$ python -q
>>> import numpy as np
>>> from numpy import linalg as LA
>>> np.set_printoptions(precision=2, suppress=True, linewidth=200)
>>> rd = lambda a: np.round(a, 2) + 0
>>> feats = np.load("m.npy")
>>> feats
array([[ 3,  2, -2, -2, -2],
       [-3,  0, -2, -1, -1],
       [-2,  1, -3, -3,  0],
       [ 1, -3,  1,  3,  2],
       [ 2,  1, -2,  3, -2],
       [ 3,  1,  1,  3,  1],
       [-3, -1, -2, -2,  1],
       [ 3,  0, -1,  2,  0],
       [ 0,  1, -2, -3,  3]])
>>> B = np.c_[feats[:, :1] @ np.array([[-7]]), np.array([-2, -3, 3, 3, -3, -2, 1, -1, -1])]
>>> B
array([[-21,  -2],
       [ 21,  -3],
       [ 14,   3],
       [ -7,   3],
       [-14,  -3],
       [-21,  -2],
       [ 21,   1],
       [-21,  -1],
       [  0,  -1]])
>>> LA.matrix_rank(B)
np.int64(2)
>>> rd(LA.lstsq(feats, B[:, 0])[0])
array([-7.,  0.,  0.,  0.,  0.])
>>> rd(LA.norm(LA.qr(feats)[0].T @ B, axis=0) ** 2 / ((B ** 2).sum(axis=0) + 1e-12))
array([1.  , 0.55])
>>> LA.matrix_rank(np.c_[feats, B])
np.int64(6)
>>> rng = np.random.default_rng(44)
>>> labels = rng.permutation(5)
>>> B = feats[:, labels] * rng.choice([-1, 1], 5)
>>> B
array([[-2,  2,  3, -2, -2],
       [-2,  1, -3, -1,  0],
       [-3,  3, -2,  0, -1],
       [ 1, -3,  1,  2,  3],
       [-2, -3,  2, -2, -1],
       [ 1, -3,  3,  1, -1],
       [-2,  2, -3,  1,  1],
       [-1, -2,  3,  0,  0],
       [-2,  3,  0,  3, -1]])
>>> Uu, _, VT = LA.svd(feats.T @ B)
>>> rd(LA.lstsq(feats, B)[0])
array([[ 0.,  0.,  1.,  0.,  0.],
       [ 0.,  0.,  0.,  0., -1.],
       [ 1.,  0.,  0.,  0.,  0.],
       [ 0., -1.,  0.,  0.,  0.],
       [ 0.,  0.,  0.,  1.,  0.]])
>>> rd(Uu @ VT)
array([[ 0.,  0.,  1.,  0.,  0.],
       [ 0.,  0.,  0.,  0., -1.],
       [ 1.,  0.,  0.,  0.,  0.],
       [ 0., -1.,  0.,  0.,  0.],
       [ 0.,  0.,  0.,  1.,  0.]])
>>> x = np.array([0, 2, 1, 2, 2])
>>> h1 = np.maximum(feats @ x, 0)
>>> rd(np.tanh(feats @ x))
array([-1.  , -1.  , -1.  ,  1.  ,  0.96,  1.  , -1.  ,  1.  ,  0.  ])
>>> np.maximum(feats @ (3 * x), 0)
array([ 0,  0,  0, 15,  6, 33,  0,  9,  0])
>>> E = np.loadtxt("out10.csv", delimiter=",")
>>> rd(E)
array([[ 0.04, -0.03,  0.03,  0.1 ,  0.  , -0.05, -0.14, -0.08,  0.01],
       [-0.03,  0.2 ,  0.  , -0.09, -0.25,  0.17,  0.12, -0.05,  0.21],
       [ 0.03,  0.  ,  0.03,  0.08, -0.04, -0.02, -0.11, -0.08,  0.04],
       [ 0.1 , -0.09,  0.08,  0.23,  0.01, -0.11, -0.33, -0.18,  0.02],
       [ 0.  , -0.25, -0.04,  0.01,  0.36, -0.19,  0.  ,  0.17, -0.32],
       [-0.05,  0.17, -0.02, -0.11, -0.19,  0.15,  0.16,  0.  ,  0.15],
       [-0.14,  0.12, -0.11, -0.33,  0.  ,  0.16,  0.47,  0.26, -0.04],
       [-0.08, -0.05, -0.08, -0.18,  0.17,  0.  ,  0.26,  0.23, -0.18],
       [ 0.01,  0.21,  0.04,  0.02, -0.32,  0.15, -0.04, -0.18,  0.28]])
>>> # rows and columns are dependent
>>> ev, evecs = LA.eigh(E)
>>> x = np.array([7, 7, 3, 9, 3, 2, 6, 5, 5])
>>> rd(np.abs(E).sum(axis=1).max()), rd(np.abs(ev).max())
(np.float64(1.63), np.float64(1.0))
>>> rd(x @ E @ x)
np.float64(10.52)
>>> rd(x @ E @ x / (x @ x)), rd(ev[0]), rd(ev[-1])
(np.float64(0.04), np.float64(0.0), np.float64(1.0))
>>> rd(evecs * np.maximum(ev, 0) @ evecs.T)
array([[ 0.04, -0.03,  0.03,  0.1 ,  0.  , -0.05, -0.14, -0.08,  0.01],
       [-0.03,  0.2 ,  0.  , -0.09, -0.25,  0.17,  0.12, -0.05,  0.21],
       [ 0.03,  0.  ,  0.03,  0.08, -0.04, -0.02, -0.11, -0.08,  0.04],
       [ 0.1 , -0.09,  0.08,  0.23,  0.01, -0.11, -0.33, -0.18,  0.02],
       [ 0.  , -0.25, -0.04,  0.01,  0.36, -0.19,  0.  ,  0.17, -0.32],
       [-0.05,  0.17, -0.02, -0.11, -0.19,  0.15,  0.16,  0.  ,  0.15],
       [-0.14,  0.12, -0.11, -0.33,  0.  ,  0.16,  0.47,  0.26, -0.04],
       [-0.08, -0.05, -0.08, -0.18,  0.17,  0.  ,  0.26,  0.23, -0.18],
       [ 0.01,  0.21,  0.04,  0.02, -0.32,  0.15, -0.04, -0.18,  0.28]])
>>> B = feats / np.sqrt((feats ** 2).mean(axis=1, keepdims=True))
>>> LA.matrix_rank(B) == LA.matrix_rank(feats)
np.True_
>>> LA.matrix_rank(feats - feats.mean(axis=1, keepdims=True))
np.int64(4)
>>> LA.matrix_rank(E, rtol=0.1)
np.int64(2)
>>> [round(float(x), 2) for x in LA.svd(E, compute_uv=False)[:3]]
[1.0, 1.0, 0.0]
>>> np.argsort(-LA.norm(E, axis=0).round(6), kind="stable")[:3]
array([6, 4, 8])
>>> rd(LA.norm(E, 2) / LA.norm(E))
np.float64(0.71)
>>> x = np.array([-1, -1, 2, 1, -1, 2, 0, 1, -2])
>>> np.trace(E)
np.float64(2.0)
>>> rd(E @ E @ x)
array([-0.04, -0.14, -0.06, -0.08,  0.25, -0.09,  0.12,  0.19, -0.23])
>>> q, _ = LA.qr(np.array([[-0.4, -2.7, 0.0],
...     [1.0, 0.3, 0.0],
...     [0.7, 1.4, 0.5],
...     [1.5, 0.1, -0.2],
...     [0.4, -1.0, 0.8],
...     [0.7, 1.1, 1.1],
...     [0.3, -0.1, 0.0],
...     [1.4, 0.3, 1.5]]))
>>> J = q @ q.T
>>> rd(J)
array([[ 0.66, -0.04, -0.29,  0.01,  0.31, -0.18,  0.03,  0.07],
       [-0.04,  0.24,  0.06,  0.41, -0.02, -0.04,  0.08,  0.08],
       [-0.29,  0.06,  0.19,  0.04, -0.05,  0.2 ,  0.  ,  0.15],
       [ 0.01,  0.41,  0.04,  0.7 , -0.03, -0.14,  0.13,  0.07],
       [ 0.31, -0.02, -0.05, -0.03,  0.29,  0.11,  0.02,  0.3 ],
       [-0.18, -0.04,  0.2 , -0.14,  0.11,  0.34, -0.03,  0.34],
       [ 0.03,  0.08,  0.  ,  0.13,  0.02, -0.03,  0.03,  0.03],
       [ 0.07,  0.08,  0.15,  0.07,  0.3 ,  0.34,  0.03,  0.55]])
>>> rd(J.sum(axis=1))
array([0.56, 0.75, 0.29, 1.18, 0.94, 0.59, 0.29, 1.59])
>>> LA.rank(J)
Traceback (most recent call last):
  File "<python-input-46>", line 1, in <module>
    LA.rank(J)
    ^^^^^^^
AttributeError: module 'numpy.linalg' has no attribute 'rank'
>>> rd(J.mean(axis=0))
array([0.07, 0.09, 0.04, 0.15, 0.12, 0.07, 0.04, 0.2 ])
>>> J.shape
(8, 8)
>>> F = np.loadtxt("arr.csv", delimiter=",")
>>> F
array([[ 0., -2.,  0., -1.,  3.,  1.,  1.,  2.,  3.],
       [ 0.,  0., -3., -3., -1.,  3., -2.,  2., -1.],
       [ 0.,  0.,  0.,  3., -1., -1.,  1., -3., -1.],
       [ 0.,  0.,  0.,  0.,  1.,  3., -2., -2.,  0.],
       [ 0.,  0.,  0.,  0.,  0.,  2., -1., -2.,  2.],
       [ 0.,  0.,  0.,  0.,  0.,  0.,  2., -2.,  2.],
       [ 0.,  0.,  0.,  0.,  0.,  0.,  0., -3.,  3.],
       [ 0.,  0.,  0.,  0.,  0.,  0.,  0.,  0.,  3.],
       [ 0.,  0.,  0.,  0.,  0.,  0.,  0.,  0.,  0.]])
>>> # triangular, det is the product of the diagonal
>>> Uu, s, VT = LA.svd(F)
>>> evecs = VT[:(s > 1e-8).sum()]
>>> x = F[5] + -3 * F[8] + rng.integers(2) * np.eye(9)[2]
>>> x
array([ 0.,  0.,  0.,  0.,  0.,  0.,  2., -2.,  2.])
>>> rd(evecs.T @ evecs)
array([[0., 0., 0., 0., 0., 0., 0., 0., 0.],
       [0., 1., 0., 0., 0., 0., 0., 0., 0.],
       [0., 0., 1., 0., 0., 0., 0., 0., 0.],
       [0., 0., 0., 1., 0., 0., 0., 0., 0.],
       [0., 0., 0., 0., 1., 0., 0., 0., 0.],
       [0., 0., 0., 0., 0., 1., 0., 0., 0.],
       [0., 0., 0., 0., 0., 0., 1., 0., 0.],
       [0., 0., 0., 0., 0., 0., 0., 1., 0.],
       [0., 0., 0., 0., 0., 0., 0., 0., 1.]])
>>> np.allclose(evecs.T @ evecs @ x, x)
True
>>> M = np.loadtxt("case9.csv", delimiter=",")
>>> M
array([[ 1.78, -7.43, -4.19],
       [ 1.36, -2.76, -3.96],
       [ 1.14,  0.07,  1.47],
       [-1.7 ,  1.99,  4.74],
       [-2.6 ,  4.03,  2.3 ],
       [-3.06, -1.16, -4.43],
       [ 1.4 , -7.48, -3.2 ],
       [ 0.96,  1.24, -0.55],
       [-3.29, -4.86, -6.75],
       [-0.15,  5.9 , -0.73],
       [ 0.13,  1.16,  4.42],
       [ 2.18, -4.21, -5.58],
       [-0.53, -0.66, -5.96],
       [-1.68, -1.17, -3.46],
       [-5.63, -0.44,  1.87],
       [-1.76, -4.73, -0.43],
       [-0.91,  1.7 ,  1.09],
       [ 0.07,  2.45, -0.62],
       [-5.63, -2.96, -0.57],
       [ 4.5 , -1.7 , -1.73],
       [-4.83,  2.31,  1.77],
       [-3.2 ,  3.84,  0.25],
       [ 0.71, -5.7 ,  0.33]])
>>> x = np.array([3, 0, 1])
>>> y = M @ x
>>> try:
...     LA.solve(M, y)
... except LA.LinAlgError as e:
...     print("failed:", e)
... 
failed: Last 2 dimensions of the array must be square
>>> rd(LA.pinv(M) @ M)
array([[1., 0., 0.],
       [0., 1., 0.],
       [0., 0., 1.]])
>>> y = y + 0.02 * rng.normal(size=23)
>>> rd(y)
array([  1.13,   0.13,   4.88,  -0.34,  -5.5 , -13.62,   1.01,   2.34, -16.62,  -1.2 ,   4.82,   0.97,  -7.53,  -8.49, -15.04,  -5.72,  -1.63,  -0.44, -17.44,  11.75, -12.73,  -9.32,   2.46])
>>> c, *_ = LA.lstsq(M, y)
>>> rd(c)
array([3., 0., 1.])
>>> c.round()
array([3., 0., 1.])
